In [1]: import numpy as np

In [2]: from numpy import linalg as LA

In [3]: np.set_printoptions(precision=3, suppress=True, linewidth=100)

In [4]: rnd = lambda a: np.round(a, 3) + 0

In [5]: q, _ = LA.qr(np.array([[1.3, -2.5], [1.1, -0.5]]))

In [6]: J = 2 * q

In [7]: rnd(J)
Out[7]: 
array([[-1.527, -1.292],
       [-1.292,  1.527]])

In [8]: # equal to its transpose

In [9]: other = LA.inv(J)

In [10]: rnd(LA.slogdet(J)[0])
Out[10]: np.float64(-1.0)

In [11]: rnd(LA.det(J) * other)
Out[11]: 
array([[ 1.527,  1.292],
       [ 1.292, -1.527]])

In [12]: data = np.array([[1, -2, 4], [1, -1, 1], [1, 0, 0]])

In [13]: other = data / LA.norm(data, axis=1, keepdims=True)

In [14]: C2 = other @ other.T

In [15]: print(np.argwhere(np.triu(np.abs(C2) > 0.95, 1)))
[]

In [16]: rnd(C2[1])
Out[16]: array([0.882, 1.   , 0.577])

In [17]: print(rnd(LA.norm(other, axis=1)))
[1. 1. 1.]

In [18]: q, V = LA.qr(data[:, :2])[0], LA.qr(data[:, 2:])[0]

In [19]: sv = LA.svd(q.T @ V, compute_uv=False)

In [20]: (sv > 0.9).sum()
Out[20]: np.int64(1)

In [21]: rnd(LA.norm(q @ q.T - V @ V.T, 2))
Out[21]: np.float64(1.0)

In [22]: arr = np.loadtxt("dump.csv", delimiter=",")

In [23]: arr
Out[23]: 
array([[ -3.699,  -3.969, -18.946],
       [ -5.046,  -3.433, -19.106],
       [ -1.08 ,  -3.245, -20.887],
       [ -6.419,   4.033,  11.29 ],
       [ -1.228,  -4.881, -18.814],
       [ -4.415,   3.17 ,  12.818],
       [ -2.551,  -3.284, -20.561],
       [ -2.287,  -5.355, -18.855],
       [ -1.582,  -3.31 , -20.445],
       [ -5.463,   3.553,  12.994],
       [ -5.638,   2.433,  12.197],
       [ -5.266,   3.886,  13.816],
       [ -5.127,   2.533,  12.269],
       [ -6.02 ,   2.627,  12.579],
       [ -1.48 ,  -4.095, -18.984],
       [ -0.161,  -2.326, -21.349],
       [ -4.212,   4.119,  12.025],
       [ -6.808,   2.57 ,  12.109],
       [ -2.317,  -3.505, -17.292],
       [ -1.759,  -4.735, -19.168],
       [ -3.134,  -5.516, -19.408],
       [ -2.052,  -3.802, -20.809],
       [ -1.886,  -3.779, -18.722]])

In [24]: rng = np.random.default_rng(1254)

In [25]: idx = rng.permutation(2)

In [26]: other = J[:, idx] * rng.choice([-1, 1], 2)

In [27]: rnd(other)
Out[27]: 
array([[ 1.292, -1.527],
       [-1.527, -1.292]])

In [28]: U, _, Vt = LA.svd(J.T @ other)

In [29]: U @ Vt
Out[29]: 
array([[ 0.,  1.],
       [-1.,  0.]])

In [30]: cen = arr - arr.mean(axis=0)

In [31]: V = LA.svd(cen)[2][:2]

In [32]: other = cen - cen @ V.T @ V

In [33]: rnd(np.diag(V.T @ V))
Out[33]: array([0.787, 0.27 , 0.943])

In [34]: rnd((cen @ V.T).std(axis=0))
Out[34]: array([16.101,  1.073])

In [35]: rnd(LA.norm(other) / LA.norm(cen))
Out[35]: np.float64(0.049)

In [36]: cen = (arr - arr.mean(axis=0)) / arr.std(axis=0)

In [37]: np.argwhere(np.abs(cen) > 2)
Out[37]: array([], shape=(0, 2), dtype=int64)

In [38]: c = LA.lstsq(np.delete(cen, 1, axis=1), cen[:, 1])[0]

In [39]: np.abs(c).argmax()
Out[39]: np.int64(1)

In [40]: rnd(LA.svd(arr, compute_uv=False))
Out[40]: array([84.015, 19.055,  4.252])

In [41]: np.unravel_index(np.abs(arr).argmax(), arr.shape)
Out[41]: (np.int64(15), np.int64(2))

In [42]: np.count_nonzero(arr)
Out[42]: np.int64(69)

In [43]: A = np.load("test18.npy")

In [44]: print(A)
[[-18.424   7.638   4.73 ]
 [-11.55  -33.213  20.748]
 [-10.918 -32.639  18.649]
 [-20.338   8.782   6.106]
 [-18.638   7.167   5.53 ]
 [-10.311 -32.074  19.927]
 [-16.11    8.476   4.955]
 [-10.543 -33.653  20.131]
 [-16.535   7.867   4.844]
 [-18.123   9.602   6.19 ]
 [-17.044   7.147   5.593]
 [-18.471  10.232   5.429]
 [ -8.967 -35.015  19.407]
 [ -8.937 -33.621  20.051]
 [-18.975   7.964   6.568]
 [-18.215   7.159   6.309]]

In [45]: U, sv, Vt = LA.svd(A)

In [46]: rnd(sv)
Out[46]: array([98.387, 65.417,  2.255])

In [47]: other = U[:, :2] @ np.diag(sv[:2]) @ Vt[:2]

In [48]: rnd(np.abs(A - other).max())
Out[48]: np.float64(0.908)

In [49]: rnd(LA.norm(A - other, 2)), rnd(sv[2])
Out[49]: (np.float64(2.255), np.float64(2.255))

In [50]: LA.matrix_rank(other)
Out[50]: np.int64(2)

In [51]: other = np.c_[A[:, :1] @ np.array([[-1]]), np.array([8, 4, 0, 2, 7, 7, 7, 1, 1, 7, 1, 8, 3, 8, 6, 2])]

In [52]: other
Out[52]: 
array([[18.424,  8.   ],
       [11.55 ,  4.   ],
       [10.918,  0.   ],
       [20.338,  2.   ],
       [18.638,  7.   ],
       [10.311,  7.   ],
       [16.11 ,  7.   ],
       [10.543,  1.   ],
       [16.535,  1.   ],
       [18.123,  7.   ],
       [17.044,  1.   ],
       [18.471,  8.   ],
       [ 8.967,  3.   ],
       [ 8.937,  8.   ],
       [18.975,  6.   ],
       [18.215,  2.   ]])

In [53]: LA.matrix_rank(other)
Out[53]: np.int64(2)

In [54]: cen = A - A.mean(axis=0)

In [55]: V = LA.svd(cen)[2][:2]

In [56]: other = cen - cen @ V.T @ V

In [57]: print(rnd((cen @ V.T).std(axis=0)))
[21.629  1.134]

In [58]: LA.norm(other, axis=1).round(6).argmax()
Out[58]: np.int64(0)

In [59]: rnd(other.std(axis=0))
Out[59]: array([0.222, 0.204, 0.475])

In [60]: rnd(LA.norm(other) / LA.norm(cen))
Out[60]: np.float64(0.026)

In [61]: X = np.loadtxt("out17.csv", delimiter=",")

In [62]: X
Out[62]: 
array([[ 8.176,  8.713, -7.078],
       [-0.52 ,  3.748, -3.026],
       [-5.593, -7.161, -8.984],
       [ 7.333,  8.269, -5.803],
       [ 6.627,  8.468, -5.639],
       [-4.38 , -8.689, -8.28 ],
       [ 1.25 ,  1.578, -4.06 ],
       [ 6.535,  8.684, -5.987],
       [ 6.438,  8.915, -7.696],
       [-5.306, -7.611, -6.519],
       [ 6.994,  8.511, -6.729],
       [ 1.997,  1.651, -2.05 ],
       [-1.598,  2.453, -3.088],
       [-6.195, -8.483, -8.078]])

In [63]: idx = X[:, 2] > np.median(X[:, 2])

In [64]: f = X[idx].mean(axis=0) - X[~idx].mean(axis=0)

In [65]: np.argsort(-np.abs(f).round(6), kind="stable")
Out[65]: array([1, 2, 0])

In [66]: idx.astype(int)
Out[66]: array([0, 1, 0, 1, 1, 0, 1, 1, 0, 0, 0, 1, 1, 0])

In [67]: rnd(f)
Out[67]: array([3.07 , 5.808, 3.387])

In [68]: ((X - X.mean(axis=0)) @ f > 0).astype(int)
Out[68]: array([1, 1, 0, 1, 1, 0, 1, 1, 1, 0, 1, 1, 1, 0])

In [69]: rnd((((X - X.mean(axis=0)) @ f > 0) == idx).mean())
Out[69]: np.float64(0.786)

In [70]: q, r_ = LA.qr(X)

In [71]: rnd(q @ r_)
Out[71]: 
array([[ 8.176,  8.713, -7.078],
       [-0.52 ,  3.748, -3.026],
       [-5.593, -7.161, -8.984],
       [ 7.333,  8.269, -5.803],
       [ 6.627,  8.468, -5.639],
       [-4.38 , -8.689, -8.28 ],
       [ 1.25 ,  1.578, -4.06 ],
       [ 6.535,  8.684, -5.987],
       [ 6.438,  8.915, -7.696],
       [-5.306, -7.611, -6.519],
       [ 6.994,  8.511, -6.729],
       [ 1.997,  1.651, -2.05 ],
       [-1.598,  2.453, -3.088],
       [-6.195, -8.483, -8.078]])

In [72]: rnd(np.abs(np.diag(r_)))
Out[72]: array([20.566,  7.475, 22.74 ])

In [73]: rnd(q.T @ q)
Out[73]: 
array([[1., 0., 0.],
       [0., 1., 0.],
       [0., 0., 1.]])

In [74]: print(q.shape, r_.shape)
(14, 3) (3, 3)

In [75]: print(rnd(r_))
[[-20.566 -25.873   5.107]
 [  0.     -7.475  -3.02 ]
 [  0.      0.     22.74 ]]

In [76]: U, sv, Vt = LA.svd(A, full_matrices=False)

In [77]: rnd(sv)
Out[77]: array([98.387, 65.417,  2.255])

In [78]: rnd(Vt @ Vt.T)
Out[78]: 
array([[1., 0., 0.],
       [0., 1., 0.],
       [0., 0., 1.]])

In [79]: print(U.shape, sv.shape, Vt.shape)
(16, 3) (3,) (3, 3)

In [80]: np.allclose(U * sv @ Vt, A)
Out[80]: True

In [81]: print(rnd(U.T @ A @ Vt.T))
[[98.387  0.     0.   ]
 [ 0.    65.417  0.   ]
 [ 0.     0.     2.255]]

In [82]: (sv > 1e-8).sum()
Out[82]: np.int64(3)

In [83]: D = LA.norm(X[:, None] - X[None], axis=-1)

In [84]: rnd(D[:5, :5])
Out[84]: 
array([[ 0.   , 10.802, 21.1  ,  1.592,  2.128],
       [10.802,  0.   , 13.425,  9.477,  8.955],
       [21.1  , 13.425,  0.   , 20.379, 20.119],
       [ 1.592,  9.477, 20.379,  0.   ,  0.752],
       [ 2.128,  8.955, 20.119,  0.752,  0.   ]])

In [85]: D.mean(axis=1).argmax()
Out[85]: np.int64(13)

In [86]: np.flatnonzero(D[11] < D.mean() / 2)
Out[86]: array([ 1,  6, 11, 12])

In [87]: feats = np.load("case1.npy")

In [88]: feats
Out[88]: 
array([[3, 0, 1, 2],
       [2, 3, 1, 2],
       [2, 1, 0, 3],
       [0, 3, 2, 0]])

In [89]: other = np.c_[arr[:, :1] @ np.array([[3]]), np.array([1, 2, -2, 2, 0, -1, -2, 2, 1, -2, -2, -2, -2, -2, -1, 2, 2, 0, -1, 2, 1, 2, -2])]

In [90]: rnd(other)
Out[90]: 
array([[-11.097,   1.   ],
       [-15.138,   2.   ],
       [ -3.24 ,  -2.   ],
       [-19.257,   2.   ],
       [ -3.684,   0.   ],
       [-13.245,  -1.   ],
       [ -7.653,  -2.   ],
       [ -6.861,   2.   ],
       [ -4.746,   1.   ],
       [-16.389,  -2.   ],
       [-16.914,  -2.   ],
       [-15.798,  -2.   ],
       [-15.381,  -2.   ],
       [-18.06 ,  -2.   ],
       [ -4.44 ,  -1.   ],
       [ -0.483,   2.   ],
       [-12.636,   2.   ],
       [-20.424,   0.   ],
       [ -6.951,  -1.   ],
       [ -5.277,   2.   ],
       [ -9.402,   1.   ],
       [ -6.156,   2.   ],
       [ -5.658,  -2.   ]])

In [91]: rnd(LA.lstsq(arr, other[:, 0])[0])
Out[91]: array([3., 0., 0.])

In [92]: f = np.array([1, 0, 0, 3])

In [93]: other = feats + np.outer(f, np.eye(4)[0])

In [94]: LA.matrix_rank(other - feats)
Out[94]: np.int64(1)

In [95]: print(rnd(LA.det(other) / LA.det(feats)), rnd(1 + LA.solve(feats, f)[0]))
-0.294 -0.294

In [96]: idx = rng.permutation(4)

In [97]: idx
Out[97]: array([0, 1, 3, 2])

In [98]: other = feats[idx][:, idx]

In [99]: other
Out[99]: 
array([[3, 0, 2, 1],
       [2, 3, 2, 1],
       [0, 3, 0, 2],
       [2, 1, 3, 0]])

In [100]: np.diag(other)
Out[100]: array([3, 3, 0, 0])

In [101]: mat = np.load("run17.npy")

In [102]: mat
Out[102]: 
array([[ 5.041, -5.703, -0.273],
       [ 2.186, -4.271,  2.636],
       [-2.047, -6.223, -0.599]])

In [103]: x = np.array([2, 1, 0])

In [104]: y = mat @ x

In [105]: c, lr = np.zeros(3), 1 / LA.norm(mat, 2) ** 2

In [106]: for i in range(150):
     ...:     c -= lr * mat.T @ (mat @ c - y)
     ...:     if i % 50 == 0: print(i, round(LA.norm(mat @ c - y), 3))
     ...: 
0 8.29
50 0.033
100 0.001

In [107]: rnd(LA.cond(mat))
Out[107]: np.float64(4.001)

In [108]: rnd(np.einsum("ii->", mat))
Out[108]: np.float64(0.171)

In [109]: rnd(LA.det(mat.T))
Out[109]: np.float64(124.994)

In [110]: rnd(LA.eigvals(mat))
Out[110]: array([ 4.632+0.j   , -2.231+4.691j, -2.231-4.691j])

In [111]: print(rnd(np.poly(mat)))
[   1.      -0.171    6.32  -124.994]

In [112]: other = LA.inv(mat)

In [113]: print(rnd(LA.inv(other)))
[[ 5.041 -5.703 -0.273]
 [ 2.186 -4.271  2.636]
 [-2.047 -6.223 -0.599]]

In [114]: rnd(LA.slogdet(mat)[0])
Out[114]: np.float64(1.0)

In [115]: rnd(mat @ other)
Out[115]: 
array([[1., 0., 0.],
       [0., 1., 0.],
       [0., 0., 1.]])

In [116]: np.allclose(other, mat.T)
Out[116]: False

In [117]: M = np.array([[-1.95, -4.0, 3.0, -5.0],
     ...:     [0.0, 5.05, 2.0, 3.0],
     ...:     [1.0, -1.0, 5.05, 1.0],
     ...:     [-2.0, -4.0, 3.0, -4.95]])

In [118]: print(np.kron(np.eye(2, dtype=int), M))
[[-1.95 -4.    3.   -5.   -0.   -0.    0.   -0.  ]
 [ 0.    5.05  2.    3.    0.    0.    0.    0.  ]
 [ 1.   -1.    5.05  1.    0.   -0.    0.    0.  ]
 [-2.   -4.    3.   -4.95 -0.   -0.    0.   -0.  ]
 [-0.   -0.    0.   -0.   -1.95 -4.    3.   -5.  ]
 [ 0.    0.    0.    0.    0.    5.05  2.    3.  ]
 [ 0.   -0.    0.    0.    1.   -1.    5.05  1.  ]
 [-0.   -0.    0.   -0.   -2.   -4.    3.   -4.95]]

In [119]: rnd(LA.eigvals(M).sum().real)
Out[119]: np.float64(3.2)

In [120]: rnd(np.einsum("ii->", M))
Out[120]: np.float64(3.2)

In [121]: rnd(LA.det(2 * M)), rnd(LA.det(M))
Out[121]: (np.float64(-148.674), np.float64(-9.292))

In [122]: W = np.array([[1, -2, -2, 2, 1],
     ...:     [-2, 0, 1, 0, 0],
     ...:     [2, 2, 0, 2, -1],
     ...:     [0, -2, 2, -1, -2]])

In [123]: c = np.array([3, 0, 3, -2, 2])

In [124]: H = np.maximum(M @ W + c, 0)

In [125]: LA.matrix_rank(H)
Out[125]: np.int64(4)

In [126]: print(H)
[[15.05 19.9   0.    5.1   7.05]
 [ 0.    0.   14.05  0.    0.  ]
 [16.1   6.1   2.    9.1   0.  ]
 [15.   19.9   0.    4.95  6.9 ]]

In [127]: (H > 0).mean(axis=0)
Out[127]: array([0.75, 0.75, 0.5 , 0.75, 0.5 ])

In [128]: Z = np.array([[-4, 4], [-2, 0], [-3, 2], [5, 4], [-1, -3]])

In [129]: rnd(H @ Z)
Out[129]: 
array([[-81.55,  59.45],
       [-42.15,  28.1 ],
       [-37.1 , 104.8 ],
       [-81.95,  59.1 ]])

In [130]: (H @ Z).round(6).argmax(axis=1)
Out[130]: array([1, 1, 1, 1])
